$ python -q
>>> import numpy as np
>>> from numpy import linalg as LA
>>> np.set_printoptions(precision=2, suppress=True, linewidth=120)
>>> M = np.load("x.npy")
>>> M
array([[ 2,  3,  9, 17, 16],
       [-2, -3,  4,  9, 10],
       [ 0,  0,  5, 10, 10],
       [ 2,  3,  8, 15, 14]])
>>> # rank 2
>>> Uu, sig, Vt = LA.svd(M, full_matrices=False)
>>> np.round(sig / sig[0], 2) + 0
array([1.  , 0.14, 0.  , 0.  ])
>>> np.allclose(Uu * sig @ Vt, M)
True
>>> data = np.diag(np.array([3, 3, 3, 2, 0, 2, 1, 2, 1])) + 5 * np.eye(9, k=1) + 5 * np.eye(9, k=-1)
>>> data
array([[3., 5., 0., 0., 0., 0., 0., 0., 0.],
       [5., 3., 5., 0., 0., 0., 0., 0., 0.],
       [0., 5., 3., 5., 0., 0., 0., 0., 0.],
       [0., 0., 5., 2., 5., 0., 0., 0., 0.],
       [0., 0., 0., 5., 0., 5., 0., 0., 0.],
       [0., 0., 0., 0., 5., 2., 5., 0., 0.],
       [0., 0., 0., 0., 0., 5., 1., 5., 0.],
       [0., 0., 0., 0., 0., 0., 5., 2., 5.],
       [0., 0., 0., 0., 0., 0., 0., 5., 1.]])
>>> A2 = data / LA.norm(data, axis=1, keepdims=True)
>>> G = A2 @ A2.T
>>> LA.norm(A2, axis=1)
array([1., 1., 1., 1., 1., 1., 1., 1., 1.])
>>> G[3]
array([0.  , 0.44, 0.44, 1.  , 0.19, 0.46, 0.  , 0.  , 0.  ])
>>> print((G - 2 * np.eye(9)).round(6).argmax(axis=1))
[1 0 0 5 6 3 8 5 6]
>>> A2 = data[0, 0] * data[1:] - np.outer(data[1:, 0], data[0])
>>> A2
array([[  0., -16.,  15.,   0.,   0.,   0.,   0.,   0.,   0.],
       [  0.,  15.,   9.,  15.,   0.,   0.,   0.,   0.,   0.],
       [  0.,   0.,  15.,   6.,  15.,   0.,   0.,   0.,   0.],
       [  0.,   0.,   0.,  15.,   0.,  15.,   0.,   0.,   0.],
       [  0.,   0.,   0.,   0.,  15.,   6.,  15.,   0.,   0.],
       [  0.,   0.,   0.,   0.,   0.,  15.,   3.,  15.,   0.],
       [  0.,   0.,   0.,   0.,   0.,   0.,  15.,   6.,  15.],
       [  0.,   0.,   0.,   0.,   0.,   0.,   0.,  15.,   3.]])
>>> np.flatnonzero(~A2.round(6).any(axis=1))
array([], dtype=int64)
>>> X = np.array([[-1.0, -2.0, 0.0, 0.0],
...     [-2.0, -1.0, 0.0, 0.0],
...     [0.0, 0.0, -1.0, 0.0],
...     [0.0, 0.0, 0.0, -1.0]])
>>> print((LA.matrix_power((X != 0) + (X.T != 0) + np.eye(4), 4) > 0).astype(int))
[[1 1 0 0]
 [1 1 0 0]
 [0 0 1 0]
 [0 0 0 1]]
>>> np.flatnonzero(LA.matrix_power((X != 0) + (X.T != 0) + np.eye(4), 4)[2])
array([2])
>>> np.round(LA.det(X), 2)
np.float64(-3.0)
>>> A = np.load("out14.npy")
>>> A
array([[ 0, -1,  0, -1,  0, -1],
       [-1,  0, -1,  0, -1,  0],
       [ 1, -1,  1, -1,  1, -1],
       [ 0, -1,  0, -1,  0, -1],
       [-1,  0, -1,  0, -1,  0],
       [ 1, -1,  1, -1,  1, -1]])
>>> Uu, sig, Vt = LA.svd(A)
>>> vecs = Vt[:(sig > 1e-8).sum()]
>>> rng = np.random.default_rng(20399)
>>> x = A[4] + -3 * A[3] + rng.integers(2) * np.eye(6)[4]
>>> x
array([-1.,  3., -1.,  3., -1.,  3.])
>>> np.allclose(vecs.T @ vecs @ x, x)
True
>>> Uu, sig, Vt = LA.svd(A)
>>> sig.round(2) + 0
array([4.24, 2.45, 0.  , 0.  , 0.  , 0.  ])
>>> A2 = Uu[:, :2] @ np.diag(sig[:2]) @ Vt[:2]
>>> LA.matrix_rank(A, rtol=0.05)
np.int64(2)
>>> np.round(LA.norm(A - A2, 2), 2), round(sig[2], 2)
(np.float64(0.0), np.float64(0.0))
>>> print(round(float(LA.norm(A - A2) / LA.norm(A)), 2))
0.0
>>> z = rng.permutation(6)
>>> z
array([5, 2, 4, 0, 1, 3])
>>> A2 = A[z][:, z]
>>> np.round(np.sort(np.abs(LA.eigvals(A2))), 2) + 0
array([0., 0., 0., 0., 0., 2.])
>>> np.allclose(A2, A)
False
>>> (A + A.T) / 2
array([[ 0. , -1. ,  0.5, -0.5, -0.5,  0. ],
       [-1. ,  0. , -1. , -0.5, -0.5, -0.5],
       [ 0.5, -1. ,  1. , -0.5,  0. ,  0. ],
       [-0.5, -0.5, -0.5, -1. ,  0. , -1. ],
       [-0.5, -0.5,  0. ,  0. , -1. ,  0.5],
       [ 0. , -0.5,  0. , -1. ,  0.5, -1. ]])
>>> np.allclose(A @ A.T, A.T @ A)
False
>>> u = np.array([3, 2])
>>> np.polyval(u, A[4])
array([-1,  2, -1,  2, -1,  2])
>>> print(np.cross(A[4, :3], A[3, :3]))
[-1  0  1]
>>> np.convolve(A[4], u)
array([-3, -2, -3, -2, -3, -2,  0])
>>> K = np.load("test7.npy")
>>> K
array([[-2.,  1.,  0.,  0.,  0.,  0.,  0.,  0.,  0.,  0.,  0.,  0.,  0.],
       [ 0., -2.,  1.,  0.,  0.,  0.,  0.,  0.,  0.,  0.,  0.,  0.,  0.],
       [ 0.,  0., -2.,  1.,  0.,  0.,  0.,  0.,  0.,  0.,  0.,  0.,  0.],
       [ 0.,  0.,  0., -2.,  1.,  0.,  0.,  0.,  0.,  0.,  0.,  0.,  0.],
       [ 0.,  0.,  0.,  0., -2.,  1.,  0.,  0.,  0.,  0.,  0.,  0.,  0.],
       [ 0.,  0.,  0.,  0.,  0., -2.,  1.,  0.,  0.,  0.,  0.,  0.,  0.],
       [ 0.,  0.,  0.,  0.,  0.,  0., -2.,  1.,  0.,  0.,  0.,  0.,  0.],
       [ 0.,  0.,  0.,  0.,  0.,  0.,  0., -2.,  1.,  0.,  0.,  0.,  0.],
       [ 0.,  0.,  0.,  0.,  0.,  0.,  0.,  0., -2.,  1.,  0.,  0.,  0.],
       [ 0.,  0.,  0.,  0.,  0.,  0.,  0.,  0.,  0., -2.,  1.,  0.,  0.],
       [ 0.,  0.,  0.,  0.,  0.,  0.,  0.,  0.,  0.,  0., -2.,  1.,  0.],
       [ 0.,  0.,  0.,  0.,  0.,  0.,  0.,  0.,  0.,  0.,  0., -2.,  1.],
       [ 0.,  0.,  0.,  0.,  0.,  0.,  0.,  0.,  0.,  0.,  0.,  0., -2.]])
>>> # triangular, det is the product of the diagonal
>>> A2 = K + rng.integers(-2, 3, (13, 10)) @ rng.integers(-2, 3, (10, 13))
>>> A2
array([[ -2.,   6.,   4.,   3., -10.,   6.,  -8.,   0.,  10.,  -4.,   6.,  -3.,  -2.],
       [ -3.,   4.,  10.,   4.,   1.,   4.,   5.,   9.,  12.,   1.,   7.,   1.,   4.],
       [ 10.,  -4.,   6.,   6.,   1.,  -2.,   5.,   3.,   1.,  13.,   3.,   8.,   4.],
       [  7.,  -4., -10., -15.,   2.,   1.,   0.,   1.,   7.,  -3.,  -7.,   4.,   9.],
       [  4.,  -3.,  -3.,  -4.,   0.,   5.,   3.,   3.,   7.,   3.,  -1.,   3.,   6.],
       [ -9.,   2.,  -5.,  -3.,  -3.,  -5.,   1.,  -3.,  -6.,  -5.,  -5.,  -9.,  -9.],
       [ -6.,  -9.,  -3.,  -4.,   4.,   4.,  -3.,   6.,  11.,  11.,   1.,  -7.,  -2.],
       [ -1.,  -4.,  -1.,  -5.,   3.,  -5.,   4.,   1.,   6.,   7.,   0.,   6.,   3.],
       [ -2.,  -7.,   2.,   0.,   5., -16.,   7.,  -1., -11.,  13.,  -1.,  10.,  -3.],
       [-13.,   7.,  -3.,   6.,  -6.,  10.,  -8.,  -4.,  -2., -17.,   4., -14., -10.],
       [  8.,  -6., -11., -11., -12.,  18.,  -1.,   8.,  14.,  -5., -10., -12.,   6.],
       [ -3.,  -7.,   8.,   9.,  -5.,  -1.,  -7.,   5., -11.,   1.,  10.,   1.,   4.],
       [  0.,  -3.,   2.,  -1.,  -4.,  -4.,  -6.,   1.,  -6.,   0.,   2.,   1.,   0.]])
>>> np.abs(A2 - K).sum(axis=1)
array([ 61.,  66.,  67.,  67.,  46.,  62.,  68.,  47.,  75., 101., 121.,  73.,  32.])
>>> LA.matrix_rank(A2 - K, tol=1e-8)
np.int64(10)
>>> u = np.array([2, -2])
>>> print(np.polyval(u, K[10]))
[-2. -2. -2. -2. -2. -2. -2. -2. -2. -2. -6.  0. -2.]
>>> np.convolve(K[10], u)
array([ 0.,  0.,  0.,  0.,  0.,  0.,  0.,  0.,  0.,  0., -4.,  6., -2.,  0.])
>>> z = rng.permutation(13)
>>> z
array([ 5,  2,  9, 12,  8, 10,  1, 11,  0,  7,  6,  4,  3])
>>> A2 = K[z][:, z]
>>> round(float(LA.det(A2)), 2), round(LA.det(K[z]), 2)
(-8192.0, np.float64(8192.0))
>>> np.sort(np.abs(LA.eigvals(A2)))
array([2., 2., 2., 2., 2., 2., 2., 2., 2., 2., 2., 2., 2.])
>>> np.trace(A2)
np.float64(-26.0)
>>> np.allclose(A2, K)
False
